% ipython --no-banner

In [1]: import numpy as np

In [2]: from numpy import linalg as LA

In [3]: np.set_printoptions(precision=2, suppress=True, linewidth=100, legacy="1.25")

In [4]: rd = lambda a: np.round(a, 2) + 0

In [5]: E = np.loadtxt("a.csv", delimiter=",")

In [6]: E
Out[6]: 
array([[1.  , 0.7 , 0.49, 0.34, 0.24, 0.17, 0.12, 0.08, 0.06],
       [0.7 , 1.  , 0.7 , 0.49, 0.34, 0.24, 0.17, 0.12, 0.08],
       [0.49, 0.7 , 1.  , 0.7 , 0.49, 0.34, 0.24, 0.17, 0.12],
       [0.34, 0.49, 0.7 , 1.  , 0.7 , 0.49, 0.34, 0.24, 0.17],
       [0.24, 0.34, 0.49, 0.7 , 1.  , 0.7 , 0.49, 0.34, 0.24],
       [0.17, 0.24, 0.34, 0.49, 0.7 , 1.  , 0.7 , 0.49, 0.34],
       [0.12, 0.17, 0.24, 0.34, 0.49, 0.7 , 1.  , 0.7 , 0.49],
       [0.08, 0.12, 0.17, 0.24, 0.34, 0.49, 0.7 , 1.  , 0.7 ],
       [0.06, 0.08, 0.12, 0.17, 0.24, 0.34, 0.49, 0.7 , 1.  ]])

In [7]: vals, V = LA.eigh(E)

In [8]: x0 = np.array([3, -3, 2, 6, 9, 1, -7, -8, 2])

In [9]: rd(x0 @ E @ x0 / (x0 @ x0)), rd(vals[0]), rd(vals[-1])
Out[9]: (0.89, 0.19, 4.09)

In [10]: vals, V = LA.eigh(E)

In [11]: rd(np.abs(V[:, -1]))
Out[11]: array([0.25, 0.31, 0.35, 0.38, 0.39, 0.38, 0.35, 0.31, 0.25])

In [12]: rd(vals)
Out[12]: array([0.19, 0.2 , 0.23, 0.28, 0.39, 0.6 , 1.02, 2.02, 4.09])

In [13]: np.unique(vals.round(6) + 0, return_counts=True)[1]
Out[13]: array([1, 1, 1, 1, 1, 1, 1, 1, 1])

In [14]: rd(LA.eigvalsh(E + -3 * np.eye(9)))
Out[14]: array([-2.81, -2.8 , -2.77, -2.72, -2.61, -2.4 , -1.98, -0.98,  1.09])

In [15]: rd(V @ np.diag(vals) @ V.T)
Out[15]: 
array([[1.  , 0.7 , 0.49, 0.34, 0.24, 0.17, 0.12, 0.08, 0.06],
       [0.7 , 1.  , 0.7 , 0.49, 0.34, 0.24, 0.17, 0.12, 0.08],
       [0.49, 0.7 , 1.  , 0.7 , 0.49, 0.34, 0.24, 0.17, 0.12],
       [0.34, 0.49, 0.7 , 1.  , 0.7 , 0.49, 0.34, 0.24, 0.17],
       [0.24, 0.34, 0.49, 0.7 , 1.  , 0.7 , 0.49, 0.34, 0.24],
       [0.17, 0.24, 0.34, 0.49, 0.7 , 1.  , 0.7 , 0.49, 0.34],
       [0.12, 0.17, 0.24, 0.34, 0.49, 0.7 , 1.  , 0.7 , 0.49],
       [0.08, 0.12, 0.17, 0.24, 0.34, 0.49, 0.7 , 1.  , 0.7 ],
       [0.06, 0.08, 0.12, 0.17, 0.24, 0.34, 0.49, 0.7 , 1.  ]])

In [16]: (vals > 1e-8).sum(), (vals < -1e-8).sum()
Out[16]: (9, 0)
